>>> import numpy as np
>>> from numpy import linalg as LA
>>> np.set_printoptions(suppress=True, linewidth=120)
>>> mat = np.array([[0, 0, -5, 0, 0, 0],
...     [0, 5, 0, 0, 0, 0],
...     [0, 0, 0, 0, 0, -1],
...     [0, 0, 0, -3, 0, 0],
...     [0, 0, 0, 0, 3, 0],
...     [2, 0, 0, 0, 0, 0]])
>>> print(mat)
[[ 0  0 -5  0  0  0]
 [ 0  5  0  0  0  0]
 [ 0  0  0  0  0 -1]
 [ 0  0  0 -3  0  0]
 [ 0  0  0  0  3  0]
 [ 2  0  0  0  0  0]]
>>> print(mat.T @ mat)
[[ 4  0  0  0  0  0]
 [ 0 25  0  0  0  0]
 [ 0  0 25  0  0  0]
 [ 0  0  0  9  0  0]
 [ 0  0  0  0  9  0]
 [ 0  0  0  0  0  1]]
>>> print(mat[:, 0] @ mat[:, 5])
0
>>> print(mat @ mat.T)
[[25  0  0  0  0  0]
 [ 0 25  0  0  0  0]
 [ 0  0  1  0  0  0]
 [ 0  0  0  9  0  0]
 [ 0  0  0  0  9  0]
 [ 0  0  0  0  0  4]]
>>> print(np.round(LA.svd(mat, compute_uv=False), 2))
[5. 5. 3. 3. 2. 1.]
>>> print(np.round(LA.pinv(mat), 2))
[[ 0.    0.    0.    0.    0.    0.5 ]
 [ 0.    0.2   0.    0.    0.    0.  ]
 [-0.2   0.    0.    0.    0.    0.  ]
 [ 0.    0.    0.   -0.33  0.    0.  ]
 [ 0.    0.    0.    0.    0.33  0.  ]
 [ 0.    0.   -1.    0.    0.    0.  ]]
>>> E = np.loadtxt("a.csv", delimiter=",")
>>> print(E)
[[  15.    1.  -30.   17.   53.    8.    3.   21.   -2.   99.    0.   27.]
 [   9.  -13.  -18.   19.   43.   16.    9.    3.  -10.   81.  -12.   21.]
 [ -23.  -31.   46.   -7.  -57.   12.   11.  -53.  -16. -105.  -26.  -31.]
 [  14.   27.  -28.   -1.   28.  -14.  -11.   38.   15.   51.   23.   16.]
 [  19.   84.  -38.  -32.   -1.  -58.  -40.   85.   51.   -6.   73.    5.]
 [ -19.  -84.   38.   32.    1.   58.   40.  -85.  -51.    6.  -73.   -5.]
 [  21.   32.  -42.    4.   49.  -14.  -12.   51.   17.   90.   27.   27.]
 [ -16.  -60.   32.   20.   -8.   40.   28.  -64.  -36.  -12.  -52.   -8.]
 [  19.   67.  -38.  -21.   13.  -44.  -31.   73.   40.   21.   58.   11.]
 [   2.  -35.   -4.   25.   36.   30.   19.  -22.  -23.   69.  -31.   16.]]
>>> r = LA.matrix_rank(E)
>>> print(r)
2
>>> null = LA.svd(E)[2][r:].T
>>> print(null.shape)
(12, 10)
>>> print([int(LA.matrix_rank(E[:i])) for i in range(1, len(E) + 1)])
[1, 2, 2, 2, 2, 2, 2, 2, 2, 2]
>>> print([int(LA.matrix_rank(E[:, :j + 1])) for j in range(12)])
[1, 2, 2, 2, 2, 2, 2, 2, 2, 2, 2, 2]
>>> print([int(LA.matrix_rank(np.delete(E, i, axis=0))) for i in range(10)])
[2, 2, 2, 2, 2, 2, 2, 2, 2, 2]
>>> print(LA.matrix_rank(E.T @ E), LA.matrix_rank(E @ E.T))
2 2
>>> left, s, vt = LA.svd(E)
>>> print(s.round(2) + 0)
[351.24 244.36   0.     0.     0.     0.     0.     0.     0.     0.  ]
>>> print(np.argmax(s[:-1] / (s[1:] + 1e-6)) + 1)
2
>>> M2 = left[:, :2] @ np.diag(s[:2]) @ vt[:2]
>>> print(round(LA.norm(E - M2, 2), 2), round(s[2], 2))
0.0 0.0
>>> print(round(float(LA.norm(E - M2) / LA.norm(E)), 2))
0.0
>>> M2 = E / LA.norm(E, axis=1, keepdims=True)
>>> gram = M2 @ M2.T
>>> print((gram - 2 * np.eye(10)).round(6).argmax(axis=1))
[1 0 7 6 8 7 3 5 4 1]
>>> print(round(np.degrees(np.arccos(np.clip(gram[7, 2], -1, 1))), 2))
52.62
>>> m1 = np.load("mat.npy")
>>> print(m1)
[[ 2 -8  7 -3 -2  1]
 [ 1  7  4 -6 -1  9]
 [ 8 -7 -8 -1  0  3]
 [ 7  4  3  8  9  6]
 [ 8  9 -1 -5  5  8]
 [ 4  3  8  2  3 -6]]
>>> ang = np.radians(90)
>>> Rm = np.eye(6)
>>> Rm[5, 5] = Rm[2, 2] = np.cos(ang)
>>> Rm[5, 2], Rm[2, 5] = -np.sin(ang), np.sin(ang)
>>> print(Rm.round(2) + 0)
[[ 1.  0.  0.  0.  0.  0.]
 [ 0.  1.  0.  0.  0.  0.]
 [ 0.  0.  0.  0.  0.  1.]
 [ 0.  0.  0.  1.  0.  0.]
 [ 0.  0.  0.  0.  1.  0.]
 [ 0.  0. -1.  0.  0.  0.]]
>>> M2 = m1 @ Rm.T
>>> print(np.allclose(LA.norm(m1, axis=1), LA.norm(M2, axis=1)))
True
>>> print(np.round(LA.svd(m1, compute_uv=False), 2), np.round(LA.svd(M2, compute_uv=False), 2))
[22.14 15.86 14.6  11.98  7.37  1.53] [22.14 15.86 14.6  11.98  7.37  1.53]
>>> print(np.allclose(m1 @ m1.T, M2 @ M2.T))
True
>>> print(M2.round(2))
[[ 2. -8.  1. -3. -2. -7.]
 [ 1.  7.  9. -6. -1. -4.]
 [ 8. -7.  3. -1.  0.  8.]
 [ 7.  4.  6.  8.  9. -3.]
 [ 8.  9.  8. -5.  5.  1.]
 [ 4.  3. -6.  2.  3. -8.]]
>>> print(np.abs(M2 - m1).max(axis=0))
[ 0.  0. 14.  0.  0. 13.]
>>> print(LA.matrix_power(m1, 3))
[[-1129 -1122  -488  1060  -100 -1100]
 [ -409 -1304  -604  -612  -998  -376]
 [  436 -1049 -2205   380    14   511]
 [ 2663  -313  1774 -1627   370  1262]
 [  457 -1604  -527 -1443 -1258  -231]
 [ -227  -358  1840   -56  -168 -1592]]
>>> print(round(np.abs(LA.eigvals(m1)).max(), 2))
14.98
>>> print(round(LA.det(m1), 2))
694724.0
>>> print((m1 + m1.T) / 2)
[[ 2.  -3.5  7.5  2.   3.   2.5]
 [-3.5  7.  -1.5 -1.   4.   6. ]
 [ 7.5 -1.5 -8.   1.  -0.5  5.5]
 [ 2.  -1.   1.   8.   2.   4. ]
 [ 3.   4.  -0.5  2.   5.   5.5]
 [ 2.5  6.   5.5  4.   5.5 -6. ]]
>>> print(np.allclose(m1, m1.T))
False
>>> print(m1 @ m1)
[[  19 -148  -73   23  -30  -89]
 [  27    7   58  -74  -41  -22]
 [ -50  -52  113   24   -9 -103]
 [ 194   82  104  -17  117  136]
 [  54   55  144 -126  -21   48]
 [  89  -50  -69  -49    4  127]]
>>> print(np.allclose(m1 @ m1.T, m1.T @ m1))
False
>>> x0 = np.array([1, 0, 3, 4, 3, 5])
>>> y = m1 @ x0
>>> print(y)
[ 10  31  -5 105  40  15]
>>> print(np.round(LA.solve(m1, -3 * y), 2) + 0)
[ -3.   0.  -9. -12.  -9. -15.]
>>> print(np.round(LA.solve(m1, y + m1[:, 5]), 2) + 0)
[1. 0. 3. 4. 3. 6.]
>>> print(np.round(LA.solve(m1, m1[:, 1]), 2))
[ 0.  1.  0.  0. -0.  0.]
>>> x0 = np.array([0, -2, 2, -2, -1, 0])
>>> print(m1 @ np.eye(6)[2])
[ 7.  4. -8.  3. -1.  8.]
>>> print(np.sign((m1 @ x0).round(6)))
[ 1  1  0 -1 -1  1]
>>> print(m1 @ x0)
[ 38   7   0 -27 -15   3]
>>> print((m1 @ x0).argmax())
0
>>> print((m1 * x0).sum(axis=1))
[ 38   7   0 -27 -15   3]
>>> rng = np.random.default_rng(843398)
>>> idx = rng.permutation(6)
>>> print(idx)
[3 1 2 0 5 4]
>>> M2 = m1[idx][:, idx]
>>> print(M2)
[[ 8  4  3  7  6  9]
 [-6  7  4  1  9 -1]
 [-1 -7 -8  8  3  0]
 [-3 -8  7  2  1 -2]
 [ 2  3  8  4 -6  3]
 [-5  9 -1  8  8  5]]
>>> print(np.diag(M2))
[ 8  7 -8  2 -6  5]
>>> F = np.load("arr.npy")
>>> print(F)
[[-1.    0.98  0.75  0.84 -0.56 -0.32]
 [-0.98 -0.3   0.41 -0.1   0.08 -0.47]
 [-0.16  1.    0.48  0.92 -0.71  0.35]
 [-0.71  0.99  0.54  0.9  -0.66  0.18]
 [ 1.   -0.6  -0.61 -0.4   0.2   0.47]
 [-0.16  0.24  0.07  0.13 -0.07  0.  ]
 [ 0.16 -0.24 -0.07 -0.13  0.07  0.  ]
 [-0.96  0.93  0.57  0.71 -0.44 -0.18]
 [-0.98 -0.91  0.21 -0.62  0.4  -0.56]
 [-0.99  0.85  0.6   0.6  -0.35 -0.32]
 [ 0.98 -0.69 -0.54 -0.45  0.24  0.35]
 [ 0.89 -0.86 -0.45 -0.59  0.35  0.12]
 [-0.99  0.99  0.74  0.88 -0.62 -0.24]
 [-0.78  0.17  0.23  0.11 -0.05 -0.18]
 [ 0.62  0.86  0.06  0.56 -0.35  0.29]
 [ 0.95 -0.98 -0.61 -0.82  0.55  0.09]
 [-0.71  0.99  0.54  0.9  -0.66  0.18]
 [ 0.38 -0.97 -0.38 -0.79  0.52 -0.18]
 [ 0.87 -0.69 -0.37 -0.43  0.24  0.15]
 [-0.98 -0.97  0.1  -0.77  0.53 -0.6 ]
 [ 0.99 -0.12 -0.48 -0.12  0.04  0.45]
 [-0.99  1.    0.81  0.97 -0.82  0.03]
 [-0.91 -0.96 -0.01 -0.75  0.5  -0.49]
 [ 1.    0.98 -0.28  0.8  -0.56  0.73]
 [-0.98  0.93  0.62  0.71 -0.43 -0.26]
 [ 0.79  0.96  0.09  0.74 -0.49  0.42]
 [-0.87  1.    0.76  0.98 -0.87  0.32]
 [ 0.54  0.94  0.15  0.7  -0.45  0.32]]
>>> idx = F[:, 5] > np.median(F[:, 5])
>>> r0 = F[idx].mean(axis=0) - F[~idx].mean(axis=0)
>>> print(idx.astype(int))
[0 0 1 1 1 0 0 0 0 0 1 1 0 0 1 1 1 0 1 0 1 0 0 1 0 1 1 1]
>>> print(np.argsort(-np.abs(r0).round(6), kind="stable"))
[0 5 2 1 3 4]
